% ipython --no-banner

In [1]: import numpy as np

In [2]: from numpy import linalg as LA

In [3]: np.set_printoptions(precision=2, suppress=True, linewidth=160)

In [4]: def rd(a):
   ...:     return np.round(a, 2) + 0
   ...: 

In [5]: arr = np.loadtxt("block0.csv", delimiter=",")

In [6]: print(arr)
[[ 0. -2. -1. -2. -1.]
 [-2.  3.  2.  4.  2.]
 [-1.  2.  0.  2.  1.]
 [-2.  4.  2.  3.  2.]
 [-1.  2.  1.  2.  0.]]

In [7]: print(np.all(LA.eigvalsh(arr) > 0))
False

In [8]: evals, vecs = LA.eigh(arr)

In [9]: vec = np.array([2, 2, -3, -4, 1])

In [10]: print(np.abs(arr).sum(axis=1).max(), rd(np.abs(evals).max()))
13.0 10.0

In [11]: print(rd(vec @ arr @ vec / (vec @ vec)), rd(evals[0]), rd(evals[-1]))
0.88 -1.0 10.0

In [12]: print(rd(vecs * np.maximum(evals, 0) @ vecs.T))
[[ 0.91 -1.82 -0.91 -1.82 -0.91]
 [-1.82  3.64  1.82  3.64  1.82]
 [-0.91  1.82  0.91  1.82  0.91]
 [-1.82  3.64  1.82  3.64  1.82]
 [-0.91  1.82  0.91  1.82  0.91]]

In [13]: q, Rm = LA.qr(arr)

In [14]: print(rd(np.abs(np.diag(Rm))))
[3.16 2.14 1.09 1.29 1.05]

In [15]: print(rd(q @ Rm))
[[ 0. -2. -1. -2. -1.]
 [-2.  3.  2.  4.  2.]
 [-1.  2.  0.  2.  1.]
 [-2.  4.  2.  3.  2.]
 [-1.  2.  1.  2.  0.]]

In [16]: print(rd(q.T @ q))
[[1. 0. 0. 0. 0.]
 [0. 1. 0. 0. 0.]
 [0. 0. 1. 0. 0.]
 [0. 0. 0. 1. 0.]
 [0. 0. 0. 0. 1.]]

In [17]: print(rd(abs(Rm[0, 0])), rd(LA.norm(arr[:, 0])))
3.16 3.16

In [18]: print(np.allclose(Rm.T @ Rm, arr.T @ arr))
True

In [19]: Z = np.array([[0, 3, 2, -2]])

In [20]: rng = np.random.default_rng(7442)

In [21]: K = rng.normal(size=(26, 1)) @ Z + np.array([2, 3, 3, 0])

In [22]: print(rd(K))
[[ 2.    9.64  7.43 -4.43]
 [ 2.    3.44  3.29 -0.29]
 [ 2.    1.64  2.09  0.91]
 [ 2.    1.94  2.29  0.71]
 [ 2.    0.36  1.24  1.76]
 [ 2.   -0.58  0.62  2.38]
 [ 2.    2.68  2.79  0.21]
 [ 2.    6.4   5.27 -2.27]
 [ 2.    2.95  2.96  0.04]
 [ 2.    1.34  1.89  1.11]
 [ 2.    4.88  4.25 -1.25]
 [ 2.    8.28  6.52 -3.52]
 [ 2.   -1.66 -0.11  3.11]
 [ 2.    3.23  3.16 -0.16]
 [ 2.   11.25  8.5  -5.5 ]
 [ 2.    3.84  3.56 -0.56]
 [ 2.    4.19  3.79 -0.79]
 [ 2.    2.15  2.44  0.56]
 [ 2.    1.46  1.98  1.02]
 [ 2.    4.13  3.75 -0.75]
 [ 2.    6.7   5.47 -2.47]
 [ 2.    4.29  3.86 -0.86]
 [ 2.    2.52  2.68  0.32]
 [ 2.    4.97  4.31 -1.31]
 [ 2.   -2.24 -0.49  3.49]
 [ 2.    3.75  3.5  -0.5 ]]

In [23]: print(np.allclose(K[:-1].T @ LA.lstsq(K[:-1].T, K[-1])[0], K[-1]))
True

In [24]: print(np.unique(K.round(6), axis=0).shape)
(26, 4)

In [25]: T = np.stack([arr, -3 * arr, arr[::-1]])

In [26]: print(T.sum(axis=0))
[[-1.  6.  3.  6.  2.]
 [ 2. -2. -2. -5. -2.]
 [ 1. -2.  0. -2. -1.]
 [ 2. -5. -2. -2. -2.]
 [ 2. -6. -3. -6. -1.]]

In [27]: print(np.einsum("bij,cij->bc", T, T))
[[ 104. -312.   64.]
 [-312.  936. -192.]
 [  64. -192.  104.]]

In [28]: print(LA.matrix_rank(T.reshape(3, -1)))
2

In [29]: print((T @ arr.T).shape)
(3, 5, 5)

In [30]: print(LA.cond(K) > 100)
True

In [31]: print([round(float(x), 2) for x in LA.svd(K, compute_uv=False)[:3]])
[33.08, 9.91, 0.0]

In [32]: print(LA.matrix_rank(K, rtol=0.1))
2

In [33]: print(np.argsort(-LA.norm(K, axis=0).round(6), kind="stable")[:3])
[1 2 3]

In [34]: A2 = np.array([[-3, 1, -1], [-2, -2, -1], [-1, 0, -1], [-3, 0, 2]])

In [35]: print(np.vstack([K, A2.T]).shape)
(29, 4)

In [36]: print(LA.matrix_rank(K @ A2))
2

In [37]: print(LA.matrix_rank(np.vstack([K, A2.T])))
4

In [38]: print(rd(K.mean(axis=0)))
[ 2.    3.52  3.35 -0.35]

In [39]: print(rd(K.sum(axis=0)))
[52.   91.56 87.04 -9.04]

In [40]: print(rd(LA.svd(K, compute_uv=False)))
[33.08  9.91  0.    0.  ]

In [41]: print(LA.matrix_rank(K))
2

In [42]: print(np.count_nonzero(K))
104

In [43]: m1 = np.load("case7.npy")

In [44]: print(m1)
[[1 0 0]
 [0 0 0]
 [0 0 0]]

In [45]: # column 2 repeats column 1

In [46]: print(np.abs(np.diag(LA.qr(m1)[1])) > 1e-9)
[ True False False]

In [47]: left, sv, VT = LA.svd(m1)

In [48]: vecs = VT[:(sv > 1e-8).sum()]

In [49]: vec = m1[0] + -3 * m1[1] + rng.integers(2) * np.eye(3)[2]

In [50]: print(vec)
[1. 0. 1.]

In [51]: print(np.diag(vecs.T @ vecs))
[1. 0. 0.]

In [52]: print(np.allclose(vecs.T @ vecs @ vec, vec))
False

In [53]: A = np.loadtxt("mat.csv", delimiter=",")

In [54]: print(A)
[[ 0.72 -0.42  0.62]
 [-0.96  0.68 -0.84]
 [-2.52  2.64 -2.3 ]
 [-1.5   0.95 -1.3 ]
 [-0.72  0.33 -0.61]]

In [55]: # rank 2

In [56]: vec = np.array([2, 2, 3])

In [57]: h1 = np.maximum(A @ vec, 0)

In [58]: print(A * (h1 > 1e-9)[:, None])
[[ 0.72 -0.42  0.62]
 [-0.    0.   -0.  ]
 [-0.    0.   -0.  ]
 [-0.    0.   -0.  ]
 [-0.    0.   -0.  ]]

In [59]: left, sv, VT = LA.svd(A)

In [60]: vecs = VT[:(sv > 1e-8).sum()]

In [61]: vec = A[2] + 2 * A[4] + rng.integers(2) * np.eye(3)[1]

In [62]: print(rd(vec))
[-3.96  4.3  -3.52]

In [63]: print(rd(vecs.T @ vecs))
[[ 0.61  0.05  0.48]
 [ 0.05  0.99 -0.07]
 [ 0.48 -0.07  0.39]]

In [64]: print(rd(np.diag(vecs.T @ vecs)))
[0.61 0.99 0.39]

In [65]: print(np.allclose(vecs.T @ vecs @ vec, vec))
False

In [66]: print(rd(LA.norm(vec - vecs.T @ vecs @ vec)))
0.09

In [67]: A2 = np.array([[6, 3, 8], [8, 3, 4]])

In [68]: Z = np.kron(A2, A)

In [69]: print(rd(LA.norm(Z, 2)), rd(LA.norm(A2, 2) * LA.norm(A, 2)))
71.77 71.77

In [70]: print(LA.matrix_rank(Z))
4

In [71]: print(rd(np.trace(LA.pinv(A) @ A)))
2.0

In [72]: print(np.unique(A.round(6), axis=0).shape)
(5, 3)

In [73]: print(rd(A @ LA.pinv(A) @ A))
[[ 0.72 -0.42  0.62]
 [-0.96  0.68 -0.84]
 [-2.52  2.64 -2.3 ]
 [-1.5   0.95 -1.3 ]
 [-0.72  0.33 -0.61]]

In [74]: print(LA.lstsq(A[:-1].T, A[-1])[2])
2

In [75]: feats = np.load("sample13.npy")

In [76]: print(feats)
[[-0.82 -0.84 -1.78]
 [-0.98 -0.07 -7.99]
 [-3.85  0.57 -7.63]
 [-2.54  1.77 -1.03]
 [-3.33  1.47 -6.59]
 [-0.83  2.69  0.55]
 [-3.4   0.98 -9.8 ]
 [-2.6  -2.41 -0.04]
 [-2.71  0.85 -7.69]
 [-4.5   0.15 -6.92]
 [-2.12 -1.47 -0.84]
 [-3.21 -0.89 -0.85]
 [-2.44  4.41  0.47]
 [-3.57 -0.69 -5.71]
 [-0.27 -0.08 -0.99]
 [-2.57  3.68  1.29]
 [-3.45  4.57 -0.06]
 [-3.28  0.73 -6.88]
 [-3.94 -0.77 -0.44]
 [-0.69 -1.87 -0.97]
 [-4.77 -0.73 -4.96]
 [-1.88 -0.45 -0.47]
 [-0.96 -1.98 -1.13]
 [-4.35  1.11 -7.97]]

In [77]: Xs = feats - feats.mean(axis=0)

In [78]: left, sv, VT = LA.svd(Xs, full_matrices=False)

In [79]: print(np.abs(left[:, 0]).argmax())
6

In [80]: print(rd(Xs.mean(axis=0)))
[0. 0. 0.]

In [81]: print(np.abs(VT[0]).argmax())
2

In [82]: print(rd(VT[0] * np.sign(VT[0, np.abs(VT[0]).argmax()])))
[0.18 0.05 0.98]

In [83]: A2 = np.c_[feats[:, :2] @ np.array([[3, 2], [3, 3]]), np.array([2, 4, 5, 3, 0, 1, 0, 5, 0, 5, 5, 0, 5, 5, 2, 3, 1, 2, 0, 4, 2, 5, 1, 4])]

In [84]: print(rd(A2))
[[ -4.98  -4.16   2.  ]
 [ -3.15  -2.17   4.  ]
 [ -9.84  -5.99   5.  ]
 [ -2.31   0.23   3.  ]
 [ -5.58  -2.25   0.  ]
 [  5.58   6.41   1.  ]
 [ -7.26  -3.86   0.  ]
 [-15.03 -12.43   5.  ]
 [ -5.58  -2.87   0.  ]
 [-13.05  -8.55   5.  ]
 [-10.77  -8.65   5.  ]
 [-12.3   -9.09   0.  ]
 [  5.91   8.35   5.  ]
 [-12.78  -9.21   5.  ]
 [ -1.05  -0.78   2.  ]
 [  3.33   5.9    3.  ]
 [  3.36   6.81   1.  ]
 [ -7.65  -4.37   2.  ]
 [-14.13 -10.19   0.  ]
 [ -7.68  -6.99   4.  ]
 [-16.5  -11.73   2.  ]
 [ -6.99  -5.11   5.  ]
 [ -8.82  -7.86   1.  ]
 [ -9.72  -5.37   4.  ]]

In [85]: print(LA.matrix_rank(np.c_[feats, A2]))
4

In [86]: print(LA.matrix_rank(A2))
3

In [87]: print(rd(LA.norm(A2 - feats @ LA.lstsq(feats, A2)[0], axis=0)))
[ 0.    0.   10.98]

In [88]: print(rd(LA.lstsq(feats, A2[:, 0])[0]))
[3. 3. 0.]

In [89]: F = np.load("out15.npy")

In [90]: print(F)
[[  7   1   9]
 [ 14   9  15]
 [ 15  10  20]
 [ 15  13  29]
 [ 17  20  35]
 [ 23  22  43]
 [ 29  31  51]
 [ 38  37  52]
 [ 44  40  58]
 [ 53  44  63]
 [ 54  49  67]
 [ 58  50  69]
 [ 59  58  76]
 [ 63  67  85]
 [ 67  73  91]
 [ 75  75  96]
 [ 81  82 101]
 [ 83  84 103]
 [ 89  88 112]
 [ 96  94 114]
 [101 100 119]
 [102 107 123]
 [102 115 125]
 [106 117 127]
 [115 120 128]
 [124 124 135]
 [128 133 136]]

In [91]: left, sv, VT = LA.svd(F)

In [92]: print(np.argmax(sv[:-1] / (sv[1:] + 1e-6)) + 1)
1

In [93]: print(rd(sv))
[723.31  35.46  16.62]

In [94]: A2 = left[:, :1] @ np.diag(sv[:1]) @ VT[:1]

In [95]: print(LA.matrix_rank(F, rtol=0.05))
1

In [96]: print(LA.matrix_rank(A2))
1

In [97]: print(rd(np.abs(F - A2).max()))
11.28

In [98]: print(rd(LA.norm(F - A2) / LA.norm(F)))
0.05

In [99]: print(rd(LA.norm(F - A2, 2)), rd(sv[1]))
35.46 35.46

In [100]: vec = np.array([-4, -1, -1])

In [101]: rhs = F @ vec

In [102]: print(rd(LA.lstsq(F, rhs)[0]))
[-4. -1. -1.]

In [103]: print(rd(LA.pinv(F) @ F))
[[1. 0. 0.]
 [0. 1. 0.]
 [0. 0. 1.]]

In [104]: rhs = rhs + 0.02 * rng.normal(size=27)

In [105]: print(rd(rhs))
[ -37.98  -80.04  -90.01 -102.   -122.97 -157.01 -198.02 -241.   -274.05 -319.   -331.99 -350.97 -369.96 -403.97 -432.02 -470.99 -507.   -519.   -555.99
 -592.01 -622.99 -638.   -647.98 -668.   -708.02 -754.96 -781.02]

In [106]: c, *_ = LA.lstsq(F, rhs)

In [107]: print(rd(F.T @ (rhs - F @ c)))
[0. 0. 0.]

In [108]: data = np.array([[-1, 1, -1, -1], [0, 7, 0, -1], [2, 1, -10, 2], [-1, -1, 1, -12]])

In [109]: A2 = LA.inv(data)

In [110]: print(rd(data @ A2))
[[1. 0. 0. 0.]
 [0. 1. 0. 0.]
 [0. 0. 1. 0.]
 [0. 0. 0. 1.]]

In [111]: print(rd(LA.slogdet(data)[0]))
-1.0

In [112]: print(np.allclose(A2, data.T))
False

In [113]: print(rd(LA.cond(data)))
11.99

In [114]: A2 = np.array([[0, 1], [1, 1], [0, 1]])

In [115]: X = np.tile(A2, (2, 3))

In [116]: print(X)
[[0 1 0 1 0 1]
 [1 1 1 1 1 1]
 [0 1 0 1 0 1]
 [0 1 0 1 0 1]
 [1 1 1 1 1 1]
 [0 1 0 1 0 1]]

In [117]: # null space of dimension 4

In [118]: left, sv, VT = LA.svd(X)

In [119]: vecs = VT[:(sv > 1e-8).sum()]

In [120]: vec = X[1] + 4 * X[5] + rng.integers(2) * np.eye(6)[2]

In [121]: print(vec)
[1. 5. 1. 5. 1. 5.]

In [122]: print(np.allclose(vecs.T @ vecs @ vec, vec))
True

In [123]: print(rd(vecs.T @ vecs))
[[0.33 0.   0.33 0.   0.33 0.  ]
 [0.   0.33 0.   0.33 0.   0.33]
 [0.33 0.   0.33 0.   0.33 0.  ]
 [0.   0.33 0.   0.33 0.   0.33]
 [0.33 0.   0.33 0.   0.33 0.  ]
 [0.   0.33 0.   0.33 0.   0.33]]

In [124]: print(rd(np.diag(vecs.T @ vecs)))
[0.33 0.33 0.33 0.33 0.33 0.33]

In [125]: print(np.unique(X.round(6), axis=0).shape)
(2, 6)

In [126]: print(np.allclose(X[:-1].T @ LA.lstsq(X[:-1].T, X[-1])[0], X[-1]))
True

In [127]: print(np.abs(np.diag(LA.qr(X)[1])) > 1e-9)
[ True  True False False False False]

In [128]: print(rd(X @ LA.pinv(X) @ X))
[[0. 1. 0. 1. 0. 1.]
 [1. 1. 1. 1. 1. 1.]
 [0. 1. 0. 1. 0. 1.]
 [0. 1. 0. 1. 0. 1.]
 [1. 1. 1. 1. 1. 1.]
 [0. 1. 0. 1. 0. 1.]]

In [129]: ang = np.radians(60)

In [130]: Rm = np.eye(6)

In [131]: Rm[1, 1] = Rm[0, 0] = np.cos(ang)

In [132]: Rm[1, 0], Rm[0, 1] = -np.sin(ang), np.sin(ang)

In [133]: print(rd(Rm))
[[ 0.5   0.87  0.    0.    0.    0.  ]
 [-0.87  0.5   0.    0.    0.    0.  ]
 [ 0.    0.    1.    0.    0.    0.  ]
 [ 0.    0.    0.    1.    0.    0.  ]
 [ 0.    0.    0.    0.    1.    0.  ]
 [ 0.    0.    0.    0.    0.    1.  ]]

In [134]: A2 = X @ Rm.T

In [135]: print(np.allclose(LA.norm(X, axis=1), LA.norm(A2, axis=1)))
True

In [136]: print(rd(LA.svd(X, compute_uv=False)), rd(LA.svd(A2, compute_uv=False)))
[4.53 1.87 0.   0.   0.   0.  ] [4.53 1.87 0.   0.   0.   0.  ]

In [137]: print(rd(A2))
[[ 0.87  0.5   0.    1.    0.    1.  ]
 [ 1.37 -0.37  1.    1.    1.    1.  ]
 [ 0.87  0.5   0.    1.    0.    1.  ]
 [ 0.87  0.5   0.    1.    0.    1.  ]
 [ 1.37 -0.37  1.    1.    1.    1.  ]
 [ 0.87  0.5   0.    1.    0.    1.  ]]

In [138]: print(rd(np.abs(A2 - X).max(axis=0)))
[0.87 1.37 0.   0.   0.   0.  ]
